$ python3 -q
>>> import numpy as np
>>> np.set_printoptions(precision=2, suppress=True, linewidth=160)
>>> rnd = lambda a: np.round(a, 2) + 0
>>> A2 = np.array([[2, 0, 9, 4], [2, 1, 5, 7], [9, 1, 2, 5], [3, 4, 9, 2]])
>>> K = A2 + A2.T
>>> K
array([[ 4,  2, 18,  7],
       [ 2,  2,  6, 11],
       [18,  6,  4, 14],
       [ 7, 11, 14,  4]])
>>> np.all(np.linalg.eigvalsh(K) > 0)
np.False_
>>> try:
...     np.linalg.cholesky(K)
... except np.linalg.LinAlgError as e:
...     print(repr(e))
... 
LinAlgError('Matrix is not positive definite')
>>> U, sigma, VT = np.linalg.svd(K, full_matrices=False)
>>> print(rnd(np.cumsum(sigma ** 2) / np.sum(sigma ** 2)))
[0.77 0.93 0.99 1.  ]
>>> (sigma > 1e-8).sum()
np.int64(4)
>>> rnd(np.sqrt((sigma ** 2).sum())), rnd(np.linalg.norm(K))
(np.float64(38.88), np.float64(38.88))
>>> rnd(sigma / sigma[0])
array([1.  , 0.46, 0.26, 0.13])
>>> print(np.abs(U[:, 0]).round(6).argmax())
2
>>> print(U.shape, sigma.shape, VT.shape)
(4, 4) (4,) (4, 4)
>>> np.allclose(U * sigma @ VT, K)
True
>>> print(rnd(U.T @ U))
[[1. 0. 0. 0.]
 [0. 1. 0. 0.]
 [0. 0. 1. 0.]
 [0. 0. 0. 1.]]
>>> arr = np.array([[2.0, 1.0, 3.0, 1.0, 3.0, 0.0],
...     [2.0, 3.0, 2.0, 3.0, 2.0, 0.0],
...     [3.0, 3.0, 3.0, 1.0, 2.0, 0.0],
...     [2.0, 1.0, 1.0, 1.0, 3.0, 0.0],
...     [2.0, 1.0, 3.0, 3.0, 0.0, 0.0],
...     [0.0, 0.0, 0.0, 0.0, 0.0, 4.0]])
>>> np.allclose(arr, arr.T)
False
>>> rnd(np.linalg.matrix_power(arr, 2))
array([[23., 18., 27., 18., 17.,  0.],
       [26., 22., 27., 22., 25.,  0.],
       [27., 24., 31., 22., 24.,  0.],
       [17., 12., 21., 16., 13.,  0.],
       [21., 17., 20., 11., 23.,  0.],
       [ 0.,  0.,  0.,  0.,  0., 16.]])
>>> rnd(np.sort(np.abs(np.linalg.eigvals(arr))))
array([ 1.  ,  1.65,  1.65,  2.72,  4.  , 10.31])
>>> print((arr - arr.T) / 2)
[[ 0.  -0.5  0.  -0.5  0.5  0. ]
 [ 0.5  0.  -0.5  1.   0.5  0. ]
 [ 0.   0.5  0.   0.  -0.5  0. ]
 [ 0.5 -1.   0.   0.   0.   0. ]
 [-0.5 -0.5  0.5  0.   0.   0. ]
 [ 0.   0.   0.   0.   0.   0. ]]
>>> assert arr == arr.T
Traceback (most recent call last):
  File "<python-input-22>", line 1, in <module>
    assert arr == arr.T
           ^^^^^^^^^^^^
ValueError: The truth value of an array with more than one element is ambiguous. Use a.any() or a.all()
>>> np.linalg.determinant(arr)
Traceback (most recent call last):
  File "<python-input-23>", line 1, in <module>
    np.linalg.determinant(arr)
    ^^^^^^^^^^^^^^^^^^^^^
AttributeError: module 'numpy.linalg' has no attribute 'determinant'
>>> print(np.trace(arr))
13.0
>>> A2 = arr / np.linalg.norm(arr, axis=1, keepdims=True)
>>> gram = A2 @ A2.T
>>> print((gram - 2 * np.eye(6)).round(6).argmax(axis=1))
[3 2 1 0 1 0]
>>> print(rnd(np.linalg.norm(A2, axis=1)))
[1. 1. 1. 1. 1. 1.]
>>> rnd(np.degrees(np.arccos(np.clip(gram[4, 1], -1, 1))))
np.float64(33.12)
>>> rnd(gram)
array([[1.  , 0.82, 0.9 , 0.92, 0.72, 0.  ],
       [0.82, 1.  , 0.9 , 0.82, 0.84, 0.  ],
       [0.9 , 0.9 , 1.  , 0.84, 0.77, 0.  ],
       [0.92, 0.82, 0.84, 1.  , 0.57, 0.  ],
       [0.72, 0.84, 0.77, 0.57, 1.  , 0.  ],
       [0.  , 0.  , 0.  , 0.  , 0.  , 1.  ]])
>>> print(rnd(np.linalg.det(gram)))
0.0
>>> (np.linalg.matrix_power((gram != 0) + (gram.T != 0) + np.eye(6), 6) > 0).astype(int)
array([[1, 1, 1, 1, 1, 0],
       [1, 1, 1, 1, 1, 0],
       [1, 1, 1, 1, 1, 0],
       [1, 1, 1, 1, 1, 0],
       [1, 1, 1, 1, 1, 0],
       [0, 0, 0, 0, 0, 1]])
>>> (gram != 0).astype(int)
array([[1, 1, 1, 1, 1, 0],
       [1, 1, 1, 1, 1, 0],
       [1, 1, 1, 1, 1, 0],
       [1, 1, 1, 1, 1, 0],
       [1, 1, 1, 1, 1, 0],
       [0, 0, 0, 0, 0, 1]])
>>> A = np.load("x.npy")
>>> print(A)
[[0 0 0]
 [0 0 0]
 [0 0 0]
 [0 0 0]
 [1 0 2]
 [0 0 0]
 [1 3 1]
 [4 4 4]
 [5 4 6]
 [1 3 1]
 [0 0 0]
 [0 0 0]
 [0 0 0]
 [0 0 0]
 [0 0 0]
 [0 0 0]
 [1 0 2]
 [0 0 0]
 [1 0 2]
 [0 0 0]
 [4 4 4]
 [4 1 5]
 [0 0 0]
 [1 3 1]
 [0 0 0]
 [1 3 1]
 [2 3 3]
 [0 0 0]
 [0 0 0]
 [0 0 0]]
>>> vec = np.array([4, 4, 4])
>>> target = A @ vec
>>> target
array([ 0,  0,  0,  0, 12,  0, 20, 48, 60, 20,  0,  0,  0,  0,  0,  0, 12,  0, 12,  0, 48, 40,  0, 20,  0, 20, 32,  0,  0,  0])
>>> rng = np.random.default_rng(7892)
>>> target = target + 0.3 * rng.normal(size=30)
>>> rnd(target)
array([ 0.02,  0.29, -0.16, -0.14, 12.56,  0.09, 20.02, 47.84, 60.02, 20.1 , -0.72, -0.44,  0.49,  0.26, -0.01,  0.14, 12.57,  0.11, 11.75,  0.15, 48.2 ,
       39.91,  0.02, 20.2 ,  0.32, 19.63, 31.92,  0.13, -0.24,  0.49])
>>> b, *_ = np.linalg.lstsq(A, target)
>>> rnd(A.T @ (target - A @ b))
array([0., 0., 0.])
>>> [round(float(np.linalg.norm(np.linalg.solve(A.T @ A + lam * np.eye(3), A.T @ target))), 2) for lam in (0, 1, 10, 100)]
[6.92, 6.89, 6.67, 5.04]
>>> b.round()
array([4., 4., 4.])
>>> gram = np.cov(A, rowvar=False)
>>> rnd(np.corrcoef(A.T))
array([[1.  , 0.77, 0.98],
       [0.77, 1.  , 0.69],
       [0.98, 0.69, 1.  ]])
>>> rnd(np.linalg.eigvalsh(gram)[::-1])
array([6.46, 0.86, 0.03])
>>> np.median(A, axis=0)
array([0., 0., 0.])
>>> A2 = np.array([[5, 4, 2], [2, 0, 3], [1, 5, 0]])
>>> A @ A2
array([[ 0,  0,  0],
       [ 0,  0,  0],
       [ 0,  0,  0],
       [ 0,  0,  0],
       [ 7, 14,  2],
       [ 0,  0,  0],
       [12,  9, 11],
       [32, 36, 20],
       [39, 50, 22],
       [12,  9, 11],
       [ 0,  0,  0],
       [ 0,  0,  0],
       [ 0,  0,  0],
       [ 0,  0,  0],
       [ 0,  0,  0],
       [ 0,  0,  0],
       [ 7, 14,  2],
       [ 0,  0,  0],
       [ 7, 14,  2],
       [ 0,  0,  0],
       [32, 36, 20],
       [27, 41, 11],
       [ 0,  0,  0],
       [12,  9, 11],
       [ 0,  0,  0],
       [12,  9, 11],
       [19, 23, 13],
       [ 0,  0,  0],
       [ 0,  0,  0],
       [ 0,  0,  0]])
>>> A2 @ A
Traceback (most recent call last):
  File "<python-input-52>", line 1, in <module>
    A2 @ A
    ~~~^~~
ValueError: matmul: Input operand 1 has a mismatch in its core dimension 0, with gufunc signature (n?,k),(k,m?)->(n?,m?) (size 30 is different from 3)
>>> A2.T @ A.T
array([[ 0,  0,  0,  0,  7,  0, 12, 32, 39, 12,  0,  0,  0,  0,  0,  0,  7,  0,  7,  0, 32, 27,  0, 12,  0, 12, 19,  0,  0,  0],
       [ 0,  0,  0,  0, 14,  0,  9, 36, 50,  9,  0,  0,  0,  0,  0,  0, 14,  0, 14,  0, 36, 41,  0,  9,  0,  9, 23,  0,  0,  0],
       [ 0,  0,  0,  0,  2,  0, 11, 20, 22, 11,  0,  0,  0,  0,  0,  0,  2,  0,  2,  0, 20, 11,  0, 11,  0, 11, 13,  0,  0,  0]])
>>> np.einsum("ij,ij->i", A, A)
array([ 0,  0,  0,  0,  5,  0, 11, 48, 77, 11,  0,  0,  0,  0,  0,  0,  5,  0,  5,  0, 48, 42,  0, 11,  0, 11, 22,  0,  0,  0])
>>> np.linalg.matrix_rank(np.vstack([A, A2.T]))
np.int64(3)
